% python3 -q
>>> import numpy as np
>>> np.set_printoptions(precision=1, suppress=True, linewidth=140)
>>> A = np.loadtxt("w.csv", delimiter=",")
>>> A
array([[ 5.,  6.,  7.,  8.,  9., 10., 11., 12., 13., 14.],
       [15., 16., 17., 18., 19., 20., 21., 22., 23., 24.],
       [25., 26., 27., 28., 29., 30., 31., 32., 33., 34.],
       [35., 36., 37., 38., 39., 40., 41., 42., 43., 44.],
       [45., 46., 47., 48., 49., 50., 51., 52., 53., 54.],
       [55., 56., 57., 58., 59., 60., 61., 62., 63., 64.],
       [65., 66., 67., 68., 69., 70., 71., 72., 73., 74.]])
>>> # rows and columns are dependent
>>> Uu, sv, vt = np.linalg.svd(A)
>>> vecs = vt[:(sv > 1e-8).sum()]
>>> rng = np.random.default_rng(19515)
>>> vec = A[2] + -3 * A[3] + rng.integers(2) * np.eye(10)[2]
>>> vec
array([-80., -82., -83., -86., -88., -90., -92., -94., -96., -98.])
>>> np.round(vecs.T @ vecs, 1) + 0
array([[ 0.3,  0.3,  0.2,  0.2,  0.1,  0.1,  0. ,  0. , -0.1, -0.1],
       [ 0.3,  0.2,  0.2,  0.2,  0.1,  0.1,  0. ,  0. ,  0. , -0.1],
       [ 0.2,  0.2,  0.2,  0.1,  0.1,  0.1,  0.1,  0. ,  0. ,  0. ],
       [ 0.2,  0.2,  0.1,  0.1,  0.1,  0.1,  0.1,  0.1,  0. ,  0. ],
       [ 0.1,  0.1,  0.1,  0.1,  0.1,  0.1,  0.1,  0.1,  0.1,  0.1],
       [ 0.1,  0.1,  0.1,  0.1,  0.1,  0.1,  0.1,  0.1,  0.1,  0.1],
       [ 0. ,  0. ,  0.1,  0.1,  0.1,  0.1,  0.1,  0.1,  0.2,  0.2],
       [ 0. ,  0. ,  0. ,  0.1,  0.1,  0.1,  0.1,  0.2,  0.2,  0.2],
       [-0.1,  0. ,  0. ,  0. ,  0.1,  0.1,  0.2,  0.2,  0.2,  0.3],
       [-0.1, -0.1,  0. ,  0. ,  0.1,  0.1,  0.2,  0.2,  0.3,  0.3]])
>>> np.round(np.linalg.norm(vec - vecs.T @ vecs @ vec), 1)
np.float64(0.9)
>>> np.allclose(vecs.T @ vecs @ vec, vec)
False
>>> r = np.linalg.matrix_rank(A)
>>> r
np.int64(2)
>>> null = np.linalg.svd(A)[2][r:].T
>>> [int(np.linalg.matrix_rank(A[:, :j + 1])) for j in range(10)]
[1, 2, 2, 2, 2, 2, 2, 2, 2, 2]
>>> [int(np.linalg.matrix_rank(np.delete(A, i, axis=0))) for i in range(7)]
[2, 2, 2, 2, 2, 2, 2]
>>> np.linalg.matrix_rank(A.T @ A), np.linalg.matrix_rank(A @ A.T)
(np.int64(2), np.int64(2))
>>> np.allclose(A @ null, 0)
True
>>> np.round(null @ null.T, 1) + 0
array([[ 0.7, -0.3, -0.2, -0.2, -0.1, -0.1,  0. ,  0. ,  0.1,  0.1],
       [-0.3,  0.8, -0.2, -0.2, -0.1, -0.1,  0. ,  0. ,  0. ,  0.1],
       [-0.2, -0.2,  0.8, -0.1, -0.1, -0.1, -0.1,  0. ,  0. ,  0. ],
       [-0.2, -0.2, -0.1,  0.9, -0.1, -0.1, -0.1, -0.1,  0. ,  0. ],
       [-0.1, -0.1, -0.1, -0.1,  0.9, -0.1, -0.1, -0.1, -0.1, -0.1],
       [-0.1, -0.1, -0.1, -0.1, -0.1,  0.9, -0.1, -0.1, -0.1, -0.1],
       [ 0. ,  0. , -0.1, -0.1, -0.1, -0.1,  0.9, -0.1, -0.2, -0.2],
       [ 0. ,  0. ,  0. , -0.1, -0.1, -0.1, -0.1,  0.8, -0.2, -0.2],
       [ 0.1,  0. ,  0. ,  0. , -0.1, -0.1, -0.2, -0.2,  0.8, -0.3],
       [ 0.1,  0.1,  0. ,  0. , -0.1, -0.1, -0.2, -0.2, -0.3,  0.7]])
>>> np.abs(np.diag(np.linalg.qr(A)[1])) > 1e-9
array([ True,  True, False, False, False, False, False])
>>> A @ np.linalg.pinv(A) @ A
array([[ 5.,  6.,  7.,  8.,  9., 10., 11., 12., 13., 14.],
       [15., 16., 17., 18., 19., 20., 21., 22., 23., 24.],
       [25., 26., 27., 28., 29., 30., 31., 32., 33., 34.],
       [35., 36., 37., 38., 39., 40., 41., 42., 43., 44.],
       [45., 46., 47., 48., 49., 50., 51., 52., 53., 54.],
       [55., 56., 57., 58., 59., 60., 61., 62., 63., 64.],
       [65., 66., 67., 68., 69., 70., 71., 72., 73., 74.]])
>>> np.linalg.lstsq(A[:-1].T, A[-1])[2]
np.int32(2)
